>>> import numpy as np
>>> from numpy import linalg as LA
>>> np.set_printoptions(precision=1, suppress=True, linewidth=120)
>>> def rd(a):
...     return np.round(a, 1) + 0
... 
>>> M = np.load("x.npy")
>>> M
array([[-6, -4, -1,  0, -1, -4, -3,  1,  0, -4, -1, -4],
       [ 3,  9,  4,  0,  4,  9, 12,  3,  7,  2, 11,  2],
       [ 6, 12,  5,  0,  5, 12, 15,  3,  8,  4, 13,  4],
       [-9, -3,  0,  0,  0, -3,  0,  3,  3, -6,  3, -6],
       [ 6,  4,  1,  0,  1,  4,  3, -1,  0,  4,  1,  4],
       [ 3, -3, -2,  0, -2, -3, -6, -3, -5,  2, -7,  2],
       [-9, -3,  0,  0,  0, -3,  0,  3,  3, -6,  3, -6],
       [ 3, -3, -2,  0, -2, -3, -6, -3, -5,  2, -7,  2],
       [-6,  0,  1,  0,  1,  0,  3,  3,  4, -4,  5, -4],
       [-3,  3,  2,  0,  2,  3,  6,  3,  5, -2,  7, -2]])
>>> left, s, Vt = LA.svd(M)
>>> rd(s)
array([43.1, 28.1,  0. ,  0. ,  0. ,  0. ,  0. ,  0. ,  0. ,  0. ])
>>> np.argmax(s[:-1] / (s[1:] + 1e-6)) + 1
np.int64(2)
>>> out = left[:, :2] @ np.diag(s[:2]) @ Vt[:2]
>>> LA.matrix_rank(out)
np.int64(2)
>>> rd(out)
array([[-6., -4., -1.,  0., -1., -4., -3.,  1.,  0., -4., -1., -4.],
       [ 3.,  9.,  4.,  0.,  4.,  9., 12.,  3.,  7.,  2., 11.,  2.],
       [ 6., 12.,  5.,  0.,  5., 12., 15.,  3.,  8.,  4., 13.,  4.],
       [-9., -3.,  0.,  0.,  0., -3.,  0.,  3.,  3., -6.,  3., -6.],
       [ 6.,  4.,  1.,  0.,  1.,  4.,  3., -1.,  0.,  4.,  1.,  4.],
       [ 3., -3., -2.,  0., -2., -3., -6., -3., -5.,  2., -7.,  2.],
       [-9., -3.,  0.,  0.,  0., -3.,  0.,  3.,  3., -6.,  3., -6.],
       [ 3., -3., -2.,  0., -2., -3., -6., -3., -5.,  2., -7.,  2.],
       [-6.,  0.,  1.,  0.,  1.,  0.,  3.,  3.,  4., -4.,  5., -4.],
       [-3.,  3.,  2.,  0.,  2.,  3.,  6.,  3.,  5., -2.,  7., -2.]])
